$ ipython --no-banner

In [1]: import numpy as np

In [2]: from numpy import linalg as LA

In [3]: np.set_printoptions(precision=2, suppress=True, linewidth=100, legacy="1.25")

In [4]: arr = np.loadtxt("a.csv", delimiter=",")

In [5]: print(arr)
[[-0.69 -0.03  0.04 -0.01  0.38  0.37  0.68 -0.03]
 [ 1.68 -0.01 -0.04 -0.03 -0.31 -0.15  0.46  0.25]
 [-0.81  0.02  0.02  0.06 -0.03 -0.1   1.33  0.05]
 [-2.99  0.    0.11 -0.08  1.06  0.37  1.29  0.08]
 [-0.06 -0.01 -0.06  0.   -3.42  0.11  0.62 -0.16]
 [ 1.32 -0.01 -0.1   0.01  0.73  0.12  0.86  0.12]
 [-0.6   0.02 -0.01  0.03  0.69  0.    0.07 -0.03]
 [-3.53 -0.02  0.   -0.03  1.69  0.12  0.46  0.01]
 [-1.7  -0.01 -0.05 -0.02  0.52 -0.07  0.24  0.32]
 [-2.94 -0.02  0.24  0.08  0.75  0.14  0.67 -0.11]
 [-2.38 -0.01 -0.08 -0.01  0.32 -0.27 -0.16 -0.81]
 [ 1.82 -0.02  0.07  0.05  0.18  0.03  0.   -0.46]
 [ 0.81 -0.03 -0.12 -0.01  0.91  0.18  0.55 -0.3 ]
 [-3.86 -0.03 -0.01  0.03  1.39 -0.19  0.61 -0.78]
 [ 3.69 -0.01  0.09  0.02  0.4   0.12  0.45 -0.16]
 [-1.99  0.01  0.04  0.05  2.72 -0.06  0.24  0.1 ]
 [ 3.05 -0.02  0.13 -0.03  2.23  0.04  0.53 -0.04]
 [-4.53 -0.02 -0.04  0.06  2.99  0.18  1.41 -0.26]
 [ 1.47 -0.02  0.04  0.02 -1.5   0.22  0.2   0.42]
 [-1.36 -0.03  0.04  0.    0.82  0.11 -0.18  0.23]
 [-1.15  0.    0.05  0.01  0.14  0.09 -0.9  -0.08]
 [-0.09  0.02  0.07 -0.1   0.49  0.11  0.19  0.06]
 [ 2.42  0.01  0.04 -0.01  2.2  -0.22  1.13 -0.19]
 [-2.17  0.    0.08 -0.04  0.78  0.03 -0.88  0.36]
 [-2.46 -0.04 -0.26 -0.04  1.57  0.04 -0.13 -0.38]
 [-2.75  0.    0.   -0.04 -3.91 -0.05 -0.37  0.3 ]
 [-0.36  0.01 -0.12  0.1  -0.05  0.2  -1.62  0.08]
 [ 0.57  0.02  0.14 -0.03 -0.43  0.05 -1.38  0.28]
 [ 2.29  0.02  0.09 -0.06 -3.48  0.26  0.08 -0.31]
 [ 1.73  0.    0.03  0.01 -0.85 -0.08 -0.25  0.26]
 [ 3.81 -0.03 -0.01 -0.05  2.99 -0.21  1.54  0.21]
 [-1.87  0.01  0.04 -0.01  0.73 -0.08  0.47  0.28]
 [ 3.91 -0.03  0.02  0.06  0.6   0.13  1.09  0.68]
 [ 0.26  0.02 -0.08 -0.06  0.18  0.15  0.31  0.42]
 [ 5.01 -0.02 -0.01  0.01  1.1  -0.23  0.99 -0.37]
 [-1.13 -0.02  0.03  0.04 -0.94 -0.01 -0.22 -0.37]
 [ 2.51  0.01  0.02 -0.03  2.17 -0.17 -1.65  0.02]
 [ 1.16  0.    0.07  0.01  1.71 -0.29  1.2  -0.03]
 [ 1.87 -0.01 -0.04  0.    3.58 -0.27  0.71 -0.11]]

In [6]: Xc = arr - arr.mean(axis=0)

In [7]: U, sig, VT = LA.svd(Xc, full_matrices=False)

In [8]: print(np.searchsorted(np.cumsum(sig ** 2) / (sig ** 2).sum(), 0.9) + 1)
2

In [9]: print(LA.matrix_rank(Xc))
8

In [10]: print(np.round(np.abs(VT[-1]), 2) + 0)
[0.   1.   0.05 0.06 0.   0.02 0.01 0.01]

In [11]: print(np.abs(U[:, 0]).argmax())
34
